$ python3 -q
>>> import numpy as np
>>> np.set_printoptions(precision=2, suppress=True, linewidth=140, sign=" ")
>>> def rd(a):
...     return np.round(a, 2) + 0
... 
>>> A = np.load("layer13.npy")
>>> A
array([[ 5.,  1.,  0.],
       [ 0.,  5.,  1.],
       [ 0.,  0.,  5.]])
>>> A2 = np.linalg.inv(A)
>>> print(rd(np.linalg.det(A) * A2))
[[25. -5.  1.]
 [ 0. 25. -5.]
 [ 0.  0. 25.]]
>>> print(rd(np.linalg.cond(A)))
1.33
>>> rd(A @ A2)
array([[ 1.,  0.,  0.],
       [ 0.,  1.,  0.],
       [ 0.,  0.,  1.]])
>>> print((np.abs(A2) > 1e-9).astype(int))
[[ 1  1  1]
 [ 0  1  1]
 [ 0  0  1]]
>>> x = np.array([0, 1, 2])
>>> y = A @ x
>>> y
array([  1.,   7.,  10.])
>>> rd(np.linalg.solve(A, y))
array([ 0.,  1.,  2.])
>>> rd(np.linalg.solve(A, A[:, 1]))
array([ 0.,  1.,  0.])
>>> mat = np.load("sample16.npy")
>>> rd(mat)
array([[ 0.04,  0.19,  0.04],
       [ 0.19,  0.93,  0.19],
       [ 0.04,  0.19,  0.04]])
>>> G = mat.T @ mat
>>> np.allclose(G, G.T)
True
>>> (mat @ mat.T).shape
(3, 3)
>>> rd(np.trace(G)), (mat ** 2).sum()
(np.float64(1.0), np.float64(1.0))
>>> rd(np.linalg.eigvalsh(G)[::-1])
array([ 1.,  0.,  0.])
>>> hat = np.triu(np.array([[2, -1, 1], [2, 2, 0], [-2, 2, 2]]), 1) + np.eye(3)
>>> A2 = hat @ mat @ np.linalg.inv(hat)
>>> np.linalg.matrix_rank(A2)
np.int64(1)
>>> rd(np.poly(A2))
array([ 1., -1.,  0.,  0.])
>>> np.trace(A2), np.trace(mat)
(np.float64(1.0), np.float64(1.0))
>>> F = np.array([[0, 1, 1], [0, 0, 0], [0, 0, 0]])
>>> Uu, sv, Vh = np.linalg.svd(F)
>>> vecs = Vh[:(sv > 1e-8).sum()]
>>> rng = np.random.default_rng(129)
>>> x = F[1] + -3 * F[0] + rng.integers(2) * np.eye(3)[2]
>>> x
array([ 0., -3., -2.])
>>> rd(vecs.T @ vecs)
array([[ 0. ,  0. ,  0. ],
       [ 0. ,  0.5,  0.5],
       [ 0. ,  0.5,  0.5]])
>>> np.allclose(vecs.T @ vecs @ x, x)
False
>>> np.abs(F).max()
np.int64(1)
>>> rd(np.linalg.norm(F))
np.float64(1.41)
>>> rd(np.linalg.svd(F, compute_uv=False))
array([ 1.41,  0.  ,  0.  ])
>>> rd(np.linalg.norm(F) ** 2 / np.linalg.norm(F, 2) ** 2)
np.float64(1.0)
>>> rd(np.linalg.norm(F, axis=1))
array([ 1.41,  0.  ,  0.  ])
>>> F[1] @ F[0]
np.int64(0)
>>> np.linalg.norm(F, axis=1).argmax()
np.int64(0)
>>> rd(np.linalg.norm(F[1], 1)), rd(np.linalg.norm(F[1], np.inf))
(np.float64(0.0), np.float64(0.0))
>>> rd(np.linalg.norm(F, 1)), rd(np.linalg.norm(F, np.inf))
(np.float64(1.0), np.float64(2.0))
>>> data = np.load("x.npy")
>>> data
array([[-0.5 , -1.4 , -0.3 ],
       [-0.54, -1.55, -0.34],
       [ 0.9 , -1.  , -0.3 ],
       [-2.2 ,  2.1 ,  1.3 ]])
>>> u = np.array([0, 3, -3])
>>> rd(np.correlate(data[1], data[3], "full"))
array([-0.7 , -3.15, -2.51,  2.7 ,  0.75])
>>> rd(np.cross(data[1, :3], data[3, :3]))
array([-1.3 ,  1.45, -4.54])
>>> x = np.array([-1, 3, -2])
>>> y = data @ x
>>> print(rd(np.linalg.pinv(data) @ data))
[[ 1.  0.  0.]
 [ 0.  1.  0.]
 [ 0.  0.  1.]]
>>> rd(np.linalg.solve(data.T @ data, data.T @ y))
array([-1.,  3., -2.])
>>> y = y + 0.1 * rng.normal(size=4)
>>> rd(y)
array([-3.27, -3.46, -3.32,  5.96])
>>> c, *_ = np.linalg.lstsq(data, y)
>>> rd(np.linalg.norm(y - data @ c))
np.float64(0.1)
>>> rd(data.T @ (y - data @ c))
array([ 0.,  0.,  0.])
>>> u = np.array([-2, -1, -2])
>>> r1 = np.array([-2, -2, 1])
>>> M = u[:, None] + r1[None, :]
>>> M
array([[-4, -4, -1],
       [-3, -3,  0],
       [-4, -4, -1]])
>>> rd(np.linalg.norm(M, 2))
np.float64(9.14)
>>> np.linalg.norm(M, axis=1).argmax()
np.int64(0)
>>> print(rd(np.linalg.norm(M[2], 1)), rd(np.linalg.norm(M[2], np.inf)))
9.0 4.0
>>> rd(np.linalg.norm(M[2] - M[1]))
np.float64(1.73)
>>> rd(np.linalg.norm(M, axis=1))
array([ 5.74,  4.24,  5.74])
>>> W = np.array([[1, 1], [3, 4], [5, -6]])
>>> c = np.array([8, 0])
>>> hid = np.maximum(M @ W + c, 0)
>>> (hid > 0).mean(axis=0)
array([ 0.,  0.])
>>> np.linalg.matrix_rank(hid)
np.int64(0)
>>> hid
array([[ 0,  0],
       [ 0,  0],
       [ 0,  0]])
>>> basis = np.array([[3, -4, 3], [9, -6, -7]])
>>> (hid @ basis).round(6).argmax(axis=1)
array([ 0,  0,  0])
>>> hid @ basis
array([[ 0,  0,  0],
       [ 0,  0,  0],
       [ 0,  0,  0]])
>>> feats = np.loadtxt("w.csv", delimiter=",")
>>> feats
array([[ 0.55, -0.86,  3.1 ],
       [-0.86, -0.67, -0.38],
       [ 3.1 , -0.38, -6.87]])
>>> O, vecs = np.linalg.qr(feats[:, :2])[0], np.linalg.qr(feats[:, 2:])[0]
>>> sv = np.linalg.svd(O.T @ vecs, compute_uv=False)
>>> rd(np.linalg.norm(O @ O.T - vecs @ vecs.T, 2))
np.float64(1.0)
>>> rd(np.degrees(np.arccos(sv.clip(0, 1))))
array([ 35.94])
>>> rd(sv)
array([ 0.81])
>>> labels = rng.permutation(3)
>>> labels
array([ 1,  2,  0])
>>> A2 = feats[labels][:, labels]
>>> np.diag(A2)
array([-0.67, -6.87,  0.55])
>>> A2
array([[-0.67, -0.38, -0.86],
       [-0.38, -6.87,  3.1 ],
       [-0.86,  3.1 ,  0.55]])
>>> rd(np.sort(np.abs(np.linalg.eigvals(A2))))
array([ 1.,  2.,  8.])
>>> vals, vecs = np.linalg.eigh(feats)
>>> rd(vecs.T @ vecs)
array([[ 1.,  0.,  0.],
       [ 0.,  1.,  0.],
       [ 0.,  0.,  1.]])
>>> rd(np.linalg.eigvalsh(feats @ feats))
array([  1.  ,   4.02,  63.92])
>>> print(rd(vecs @ np.diag(vals) @ vecs.T))
[[ 0.55 -0.86  3.1 ]
 [-0.86 -0.67 -0.38]
 [ 3.1  -0.38 -6.87]]
>>> (vals > 1e-8).sum(), (vals < -1e-8).sum()
(np.int64(1), np.int64(2))
>>> print(vals.sum(), np.trace(feats))
-6.99 -6.99
>>> rd(np.linalg.svd(feats, compute_uv=False))
array([ 8.,  2.,  1.])
>>> rd(vecs.T @ feats @ vecs)
array([[-8.,  0.,  0.],
       [ 0., -1.,  0.],
       [ 0.,  0.,  2.]])
>>> X = np.diag(np.array([7, 5, -8])) + 3 * np.eye(3, k=1) + 3 * np.eye(3, k=-1)
>>> print(X)
[[ 7.  3.  0.]
 [ 3.  5.  3.]
 [ 0.  3. -8.]]
>>> O = X.astype(float).copy()
>>> for j in range(3):
...     O[:, j] -= O[:, :j] @ (O[:, :j].T @ O[:, j])
...     O[:, j] /= np.linalg.norm(O[:, j])
... 
>>> rd(O.T @ X)
array([[ 7.62,  4.73,  1.18],
       [ 0.  ,  4.54, -3.21],
       [ 0.  ,  0.  ,  7.83]])
>>> A2 = X + rng.integers(-2, 3, (3, 2)) @ rng.integers(-2, 3, (2, 3))
>>> A2
array([[ 8.,  6., -1.],
       [ 8.,  5.,  1.],
       [ 0., -2., -7.]])
>>> A2 - X
array([[ 1.,  3., -1.],
       [ 5.,  0., -2.],
       [ 0., -5.,  1.]])
>>> rd(np.linalg.svd(A2 - X, compute_uv=False))
array([ 6.26,  5.17,  0.  ])
>>> J = np.array([[1, 1, -1, -1, -1, -1, 1, 1], [1, -1, 1, -1, -1, 1, -1, 1]])
>>> J - J[0]
array([[ 0,  0,  0,  0,  0,  0,  0,  0],
       [ 0, -2,  2,  0,  0,  2, -2,  0]])
>>> rd(np.linalg.svd(J, compute_uv=False))
array([ 2.83,  2.83])
>>> rd(np.linalg.norm(J))
np.float64(4.0)
>>> J.sum(axis=0)
array([ 2,  0,  0, -2, -2,  0,  0,  2])
>>> J.sum(axis=1)
array([ 0,  0])
>>> Uu, sv, Vh = np.linalg.svd(J, full_matrices=False)
>>> print(Uu.T @ Uu)
[[ 1.  0.]
 [ 0.  1.]]
>>> rd(sv)
array([ 2.83,  2.83])
>>> rd(Uu.T @ J @ Vh.T)
array([[ 2.83,  0.  ],
       [ 0.  ,  2.83]])
